In [1]: import numpy as np

In [2]: from numpy import linalg as LA

In [3]: np.set_printoptions(precision=2, suppress=True, linewidth=120)

In [4]: def tidy(a):
   ...:     return np.round(a, 2) + 0
   ...: 

In [5]: mat = np.load("dump.npy")

In [6]: mat
Out[6]: 
array([[-2,  0, -2,  0, -2,  0],
       [ 1,  1,  1,  1,  1,  1],
       [ 1,  0,  1,  0,  1,  0],
       [-2,  0, -2,  0, -2,  0],
       [ 1,  1,  1,  1,  1,  1],
       [ 1,  0,  1,  0,  1,  0]])

In [7]: np.allclose(mat[:-1].T @ LA.lstsq(mat[:-1].T, mat[-1])[0], mat[-1])
Out[7]: True

In [8]: m1 = np.loadtxt("test4.csv", delimiter=",")

In [9]: m1
Out[9]: 
array([[ 0.18, -0.09, -0.24],
       [ 0.06, -0.03, -0.08],
       [ 0.72, -0.36, -0.96]])

In [10]: # row 2 is much longer than the rest

In [11]: rng = np.random.default_rng(45)

In [12]: Y = m1 + rng.integers(-2, 3, (3, 1)) @ rng.integers(-2, 3, (1, 3))

In [13]: tidy(Y)
Out[13]: 
array([[ 0.18, -0.09,  1.76],
       [ 0.06, -0.03, -0.08],
       [ 0.72, -0.36,  0.04]])

In [14]: np.abs(Y - m1).sum(axis=1)
Out[14]: array([2., 0., 1.])

In [15]: LA.matrix_rank(Y - m1, tol=1e-8)
Out[15]: np.int64(1)

In [16]: tidy(LA.svd(Y - m1, compute_uv=False))
Out[16]: array([2.24, 0.  , 0.  ])

In [17]: Y - m1
Out[17]: 
array([[0., 0., 2.],
       [0., 0., 0.],
       [0., 0., 1.]])

In [18]: rank = LA.matrix_rank(Y)

In [19]: rank
Out[19]: np.int64(2)

In [20]: ns = LA.svd(Y)[2][rank:].T

In [21]: ns.shape
Out[21]: (3, 1)

In [22]: tidy(Y @ ns)
Out[22]: 
array([[0.],
       [0.],
       [0.]])

In [23]: tidy(ns @ ns.T)
Out[23]: 
array([[0.2, 0.4, 0. ],
       [0.4, 0.8, 0. ],
       [0. , 0. , 0. ]])

In [24]: [int(LA.matrix_rank(Y[:, :j + 1])) for j in range(3)]
Out[24]: [1, 1, 2]

In [25]: tidy(ns[:, 0] / ns[np.abs(ns[:, 0]).round(6).argmax(), 0])
Out[25]: array([0.5, 1. , 0. ])

In [26]: np.allclose(Y @ ns, 0)
Out[26]: True

In [27]: left, sig, Vh = LA.svd(m1)

In [28]: evecs = Vh[:(sig > 1e-8).sum()]

In [29]: x0 = m1[0] + 2 * m1[1] + rng.integers(2) * np.eye(3)[0]

In [30]: x0
Out[30]: array([ 1.3 , -0.15, -0.4 ])

In [31]: tidy(LA.norm(x0 - evecs.T @ evecs @ x0))
Out[31]: np.float64(0.82)

In [32]: LA.matrix_rank(np.vstack([m1, x0]))
Out[32]: np.int64(2)

In [33]: tidy(np.diag(evecs.T @ evecs))
Out[33]: array([0.33, 0.08, 0.59])

In [34]: tidy(evecs.T @ evecs)
Out[34]: 
array([[ 0.33, -0.17, -0.44],
       [-0.17,  0.08,  0.22],
       [-0.44,  0.22,  0.59]])

In [35]: np.allclose(m1[:-1].T @ LA.lstsq(m1[:-1].T, m1[-1])[0], m1[-1])
Out[35]: True

In [36]: LA.matrix_rank(m1, rtol=0.1)
Out[36]: np.int64(1)

In [37]: np.argsort(-LA.norm(m1, axis=0).round(6), kind="stable")[:3]
Out[37]: array([2, 0, 1])

In [38]: tidy(LA.norm(m1, 2) / LA.norm(m1))
Out[38]: np.float64(1.0)

In [39]: A = np.array([[2.0, 2.0, -4.0], [0.0, 0.0, 0.0], [0.0, 0.0, 0.0]])

In [40]: # row 0 is much longer than the rest

In [41]: np.einsum("ii->", A)
Out[41]: np.float64(2.0)

In [42]: tidy(LA.det(2 * A)), tidy(LA.det(A))
Out[42]: (np.float64(0.0), np.float64(0.0))

In [43]: np.einsum("ij,ji->", A, A)
Out[43]: np.float64(4.0)

In [44]: np.kron(np.eye(2, dtype=int), A)
Out[44]: 
array([[ 2.,  2., -4.,  0.,  0., -0.],
       [ 0.,  0.,  0.,  0.,  0.,  0.],
       [ 0.,  0.,  0.,  0.,  0.,  0.],
       [ 0.,  0., -0.,  2.,  2., -4.],
       [ 0.,  0.,  0.,  0.,  0.,  0.],
       [ 0.,  0.,  0.,  0.,  0.,  0.]])

In [45]: tidy(LA.eigvals(A).sum().real)
Out[45]: np.float64(2.0)

In [46]: left, sig, Vh = LA.svd(A)

In [47]: evecs = Vh[:(sig > 1e-8).sum()]

In [48]: x0 = A[1] + -2 * A[2] + rng.integers(2) * np.eye(3)[0]

In [49]: x0
Out[49]: array([1., 0., 0.])

In [50]: tidy(LA.norm(x0 - evecs.T @ evecs @ x0))
Out[50]: np.float64(0.91)

In [51]: LA.matrix_rank(np.vstack([A, x0]))
Out[51]: np.int64(2)

In [52]: F = np.array([[3.0, 1.0, 1.0, 1.0, 1.0],
    ...:     [1.0, 3.0, 1.0, 1.0, 1.0],
    ...:     [1.0, 1.0, 3.0, 1.0, 1.0],
    ...:     [1.0, 1.0, 1.0, 3.0, 1.0],
    ...:     [1.0, 1.0, 1.0, 1.0, 3.0]])

In [53]: F
Out[53]: 
array([[3., 1., 1., 1., 1.],
       [1., 3., 1., 1., 1.],
       [1., 1., 3., 1., 1.],
       [1., 1., 1., 3., 1.],
       [1., 1., 1., 1., 3.]])

In [54]: # equal to its transpose

In [55]: q, evecs = LA.qr(F[:, :3])[0], LA.qr(F[:, 3:])[0]

In [56]: sig = LA.svd(q.T @ evecs, compute_uv=False)

In [57]: (sig > 0.9).sum()
Out[57]: np.int64(0)

In [58]: tidy(np.degrees(np.arccos(sig.clip(0, 1))))
Out[58]: array([32.42, 90.  ])

In [59]: tidy(LA.norm(q @ q.T - evecs @ evecs.T, 2))
Out[59]: np.float64(1.0)
